% python3 -q
>>> import numpy as np
>>> import numpy.linalg as la
>>> np.set_printoptions(precision=3, suppress=True, linewidth=140)
>>> feats = np.load("sample1.npy")
>>> print(feats)
[[5. 1. 1. 1. 1. 1. 1. 1.]
 [1. 5. 1. 1. 1. 1. 1. 1.]
 [1. 1. 5. 1. 1. 1. 1. 1.]
 [1. 1. 1. 5. 1. 1. 1. 1.]
 [1. 1. 1. 1. 5. 1. 1. 1.]
 [1. 1. 1. 1. 1. 5. 1. 1.]
 [1. 1. 1. 1. 1. 1. 5. 1.]
 [1. 1. 1. 1. 1. 1. 1. 5.]]
>>> r0 = np.array([-4, -1, -4, 8, -9, -7, -1, 0])
>>> other = feats + np.outer(r0, np.eye(8)[0])
>>> print(la.matrix_rank(other - feats))
1
>>> print(np.round(la.det(other) / la.det(feats), 3), np.round(1 + la.solve(feats, r0)[0], 3))
0.375 0.375
>>> print(other)
[[ 1.  1.  1.  1.  1.  1.  1.  1.]
 [ 0.  5.  1.  1.  1.  1.  1.  1.]
 [-3.  1.  5.  1.  1.  1.  1.  1.]
 [ 9.  1.  1.  5.  1.  1.  1.  1.]
 [-8.  1.  1.  1.  5.  1.  1.  1.]
 [-6.  1.  1.  1.  1.  5.  1.  1.]
 [ 0.  1.  1.  1.  1.  1.  5.  1.]
 [ 1.  1.  1.  1.  1.  1.  1.  5.]]
>>> x = np.ones(8)
>>> for _ in range(6):
...     x = feats @ x
...     x /= la.norm(x)
...     print(round(x @ feats @ x, 3))
... 
12.0
12.0
12.0
12.0
12.0
12.0
>>> print(round(la.eigvalsh(feats)[-1], 3))
12.0
>>> print(x)
[0.354 0.354 0.354 0.354 0.354 0.354 0.354 0.354]
>>> ev, V = la.eigh(feats)
>>> print(np.unique(ev.round(6) + 0, return_counts=True)[1])
[7 1]
>>> print((ev > 1e-8).sum(), (ev < -1e-8).sum())
8 0
>>> print(la.svd(feats, compute_uv=False))
[12.  4.  4.  4.  4.  4.  4.  4.]
>>> t3 = np.stack([feats, 2 * feats, feats[::-1]])
>>> print(la.matrix_rank(t3.reshape(3, -1)))
2
>>> print(t3.shape)
(3, 8, 8)
>>> J = np.loadtxt("test18.csv", delimiter=",")
>>> print(J)
[[ 2.  3.  4.  5.  6.  7.  8.  9. 10. 11. 12. 13.]
 [14. 15. 16. 17. 18. 19. 20. 21. 22. 23. 24. 25.]
 [26. 27. 28. 29. 30. 31. 32. 33. 34. 35. 36. 37.]
 [38. 39. 40. 41. 42. 43. 44. 45. 46. 47. 48. 49.]
 [50. 51. 52. 53. 54. 55. 56. 57. 58. 59. 60. 61.]
 [62. 63. 64. 65. 66. 67. 68. 69. 70. 71. 72. 73.]]
>>> other = J[0, 0] * J[1:] - np.outer(J[1:, 0], J[0])
>>> print(other)
[[   0.  -12.  -24.  -36.  -48.  -60.  -72.  -84.  -96. -108. -120. -132.]
 [   0.  -24.  -48.  -72.  -96. -120. -144. -168. -192. -216. -240. -264.]
 [   0.  -36.  -72. -108. -144. -180. -216. -252. -288. -324. -360. -396.]
 [   0.  -48.  -96. -144. -192. -240. -288. -336. -384. -432. -480. -528.]
 [   0.  -60. -120. -180. -240. -300. -360. -420. -480. -540. -600. -660.]]
>>> print(np.flatnonzero(~other.round(6).any(axis=1)))
[]
